$ python3 -q
>>> import numpy as np
>>> from numpy import linalg as LA
>>> np.set_printoptions(precision=2, suppress=True, linewidth=120)
>>> data = np.load("dump.npy")
>>> data
array([[3, 0, 0],
       [0, 3, 0],
       [0, 0, 2]])
>>> np.poly(data)
array([  1.,  -8.,  21., -18.])
>>> round(LA.eigvals(data).sum().real, 2)
np.float64(8.0)
>>> np.einsum("ii->", data)
np.int64(8)
>>> LA.eigvals(data)
array([3., 3., 2.])
>>> evals, evecs = LA.eigh(data)
>>> (evals > 1e-8).sum(), (evals < -1e-8).sum()
(np.int64(3), np.int64(0))
>>> evecs @ np.diag(evals) @ evecs.T
array([[3., 0., 0.],
       [0., 3., 0.],
       [0., 0., 2.]])
>>> evecs.T @ data @ evecs
array([[2., 0., 0.],
       [0., 3., 0.],
       [0., 0., 3.]])
>>> evals.sum(), np.trace(data)
(np.float64(8.0), np.int64(8))
>>> evals, evecs = LA.eig(data)
>>> np.sort(LA.eigvals(data.T))
array([2., 3., 3.])
>>> np.prod(evals)
np.float64(18.0)
>>> rng = np.random.default_rng(20)
>>> arr = np.eye(5, dtype=int)[rng.permutation(5)] * np.array([1, -2, 0, 0, -1])
>>> arr
array([[ 1,  0,  0,  0,  0],
       [ 0, -2,  0,  0,  0],
       [ 0,  0,  0,  0, -1],
       [ 0,  0,  0,  0,  0],
       [ 0,  0,  0,  0,  0]])
>>> np.prod(np.diag(arr)), round(float(LA.det(arr)), 2)
(np.int64(0), 0.0)
>>> arr @ arr
array([[1, 0, 0, 0, 0],
       [0, 4, 0, 0, 0],
       [0, 0, 0, 0, 0],
       [0, 0, 0, 0, 0],
       [0, 0, 0, 0, 0]])
>>> [int(LA.matrix_rank(LA.matrix_power(arr, p))) for p in range(1, 6)]
[3, 2, 2, 2, 2]
>>> LA.matrix_power(arr, 2)
array([[1, 0, 0, 0, 0],
       [0, 4, 0, 0, 0],
       [0, 0, 0, 0, 0],
       [0, 0, 0, 0, 0],
       [0, 0, 0, 0, 0]])
>>> np.trace(arr)
np.int64(-1)
>>> arr.inv()
Traceback (most recent call last):
  File "<python-input-25>", line 1, in <module>
    arr.inv()
    ^^^^^^^
AttributeError: 'numpy.ndarray' object has no attribute 'inv'
>>> np.round(np.abs(LA.eigvals(arr)).max(), 2)
np.float64(2.0)
>>> (arr - arr.T) / 2
array([[ 0. ,  0. ,  0. ,  0. ,  0. ],
       [ 0. ,  0. ,  0. ,  0. ,  0. ],
       [ 0. ,  0. ,  0. ,  0. , -0.5],
       [ 0. ,  0. ,  0. ,  0. ,  0. ],
       [ 0. ,  0. ,  0.5,  0. ,  0. ]])
>>> np.allclose(arr, arr.T)
False
>>> U, sv, Vh = LA.svd(arr)
>>> evecs = Vh[:(sv > 1e-8).sum()]
>>> vec = arr[3] + 5 * arr[4] + rng.integers(2) * np.eye(5)[4]
>>> vec
array([0., 0., 0., 0., 1.])
>>> LA.matrix_rank(np.vstack([arr, vec]))
np.int64(3)
>>> evecs.T @ evecs
array([[1., 0., 0., 0., 0.],
       [0., 1., 0., 0., 0.],
       [0., 0., 0., 0., 0.],
       [0., 0., 0., 0., 0.],
       [0., 0., 0., 0., 1.]])
>>> round(float(LA.norm(vec - evecs.T @ evecs @ vec)), 2)
0.0
>>> U, sv, Vh = LA.svd(arr, full_matrices=False)
>>> np.abs(U[:, 0]).round(6).argmax()
np.int64(1)
>>> round(float(np.sqrt((sv ** 2).sum())), 2), np.round(LA.norm(arr), 2)
(2.45, np.float64(2.45))
>>> np.abs(Vh[0])
array([0., 1., 0., 0., 0.])
>>> sv / sv[0]
array([ 1. ,  0.5,  0.5,  0. , -0. ])
>>> U.shape, sv.shape, Vh.shape
((5, 5), (5,), (5, 5))
>>> np.allclose(U * sv @ Vh, arr)
True
>>> Vh @ Vh.T
array([[1., 0., 0., 0., 0.],
       [0., 1., 0., 0., 0.],
       [0., 0., 1., 0., 0.],
       [0., 0., 0., 1., 0.],
       [0., 0., 0., 0., 1.]])
>>> sv
array([ 2.,  1.,  1.,  0., -0.])
>>> (sv > 1e-8).sum()
np.int64(3)
>>> J = np.load("test2.npy")
>>> J
array([[ 0, -2,  0,  0],
       [-5, -2,  0,  0],
       [ 0,  0,  0, -2],
       [ 0,  0, -5, -2]])
>>> q, R = LA.qr(J)
>>> q @ R
array([[ 0., -2.,  0.,  0.],
       [-5., -2.,  0.,  0.],
       [ 0.,  0.,  0., -2.],
       [ 0.,  0., -5., -2.]])
>>> np.trace(q @ q.T)
np.float64(4.0)
>>> abs(R[0, 0]), round(float(LA.norm(J[:, 0])), 2)
(np.float64(5.0), 5.0)
>>> np.round(LA.norm(J), 2)
np.float64(8.12)
>>> np.unravel_index(np.abs(J).argmax(), J.shape)
(np.int64(1), np.int64(0))
>>> LA.matrix_rank(J)
np.int64(4)
>>> J.sum(axis=0)
array([-5, -4, -5, -4])
>>> LA.svd(J, compute_uv=False)
array([5.44, 5.44, 1.84, 1.84])
>>> np.abs(J).max()
np.int64(5)
>>> evals, evecs = LA.eig(J)
>>> np.sort(LA.eigvals(J.T))
array([-4.32, -4.32,  2.32,  2.32])
>>> evals
array([ 2.32, -4.32,  2.32, -4.32])
>>> np.prod(evals)
np.float64(100.0)
>>> np.sort(LA.eigvals(J @ J))
array([ 5.37,  5.37, 18.63, 18.63])
>>> feats = np.loadtxt("x.csv", delimiter=",")
>>> feats
array([[-0.12, -0.56, -0.94],
       [ 0.11,  0.83,  1.07],
       [-0.44, -2.18, -3.53],
       [-0.31, -0.75, -1.97]])
>>> cov = J.T @ J
>>> LA.matrix_rank(cov)
np.int64(4)
>>> (J @ J.T).shape
(4, 4)
>>> np.trace(cov), (J ** 2).sum()
(np.int64(66), np.int64(66))
>>> LA.svd(J, compute_uv=False) ** 2
array([29.62, 29.62,  3.38,  3.38])
>>> X = np.loadtxt("out13.csv", delimiter=",")
>>> X
array([[  0.03,  -5.88,   1.76],
       [  1.59,  -1.08,  -8.02],
       [ -0.31,  -1.73,  -0.71],
       [  1.34,  -4.89,  -5.13],
       [ -2.04,  -0.07, -17.55],
       [ -4.71,  -1.03,  -1.35],
       [  2.14,  -2.56,  10.84],
       [  0.33,  -0.68,   8.81],
       [ -0.05,  -0.56,  20.66],
       [  2.88,   8.19,  -3.52],
       [ -2.27,   4.39,  12.1 ],
       [  3.65,  -7.91,  -6.49],
       [ -0.48,  -0.84,   2.92],
       [ -2.38,  -1.24,  20.37],
       [  1.16,   0.58,   6.73],
       [ -2.2 ,   1.09,   1.85],
       [  2.28,  -2.9 ,  -3.53],
       [  3.86,  -2.01, -12.04],
       [ -0.38,  -1.2 ,  -8.33],
       [  1.98,  -5.59,   4.67],
       [ -2.42,  -2.35,   6.07],
       [ -0.32,  -3.51,   3.97],
       [  1.82,  -5.32,  26.94],
       [  0.28,   6.21, -13.3 ]])
>>> cov = np.cov(X, rowvar=False)
>>> np.argwhere(np.triu(np.abs(np.corrcoef(X.T)) > 0.8, 1))
array([], shape=(0, 2), dtype=int64)
>>> np.round(np.corrcoef(X[:, 2], X[:, 1])[0, 1], 2)
np.float64(-0.15)
>>> np.argsort(-X.std(axis=0).round(6), kind="stable")
array([2, 1, 0])
>>> X.std(axis=0)
array([ 2.11,  3.62, 10.82])
>>> vec = np.array([2, 2, -2])
>>> target = X @ vec
>>> c, lr = np.zeros(3), 1 / LA.norm(X, 2) ** 2
>>> for i in range(200):
...     c -= lr * X.T @ (X @ c - target)
...     if i % 50 == 0: print(i, round(LA.norm(X @ c - target), 2))
... 
0 31.3
50 4.18
100 0.81
150 0.16
>>> c
array([ 2.,  2., -2.])
>>> D = LA.norm(X[:, None] - X[None], axis=-1)
>>> D[0].round(6).argsort(kind="stable")[:4]
array([ 0, 21, 19,  2])
>>> np.flatnonzero(D[0] < D.mean() / 2)
array([ 0,  2, 12, 16, 19, 20, 21])
>>> (D + 1e9 * np.eye(24)).round(6).argmin(axis=1)
array([21, 18, 12, 16, 23,  2,  7, 14, 13, 15,  7,  3, 15,  8,  7, 12,  3,  1,  1, 21, 21, 12,  8,  4])
>>> out = np.array([[0, -3, 2], [-1, -2, -2], [-1, 1, 1]])
>>> mat = out - out.T
>>> mat
array([[ 0, -2,  3],
       [ 2,  0, -3],
       [-3,  3,  0]])
>>> r0, r1 = mat[2], mat[1]
>>> r0 @ r0
np.int64(18)
>>> pr = (r0 @ r1) / (r0 @ r0) * r0
>>> r1 - pr
array([ 1.,  1., -3.])
>>> np.outer(r0, r1)
array([[-6,  0,  9],
       [ 6,  0, -9],
       [ 0,  0,  0]])
>>> LA.matrix_rank(np.outer(r0, r1))
np.int64(1)
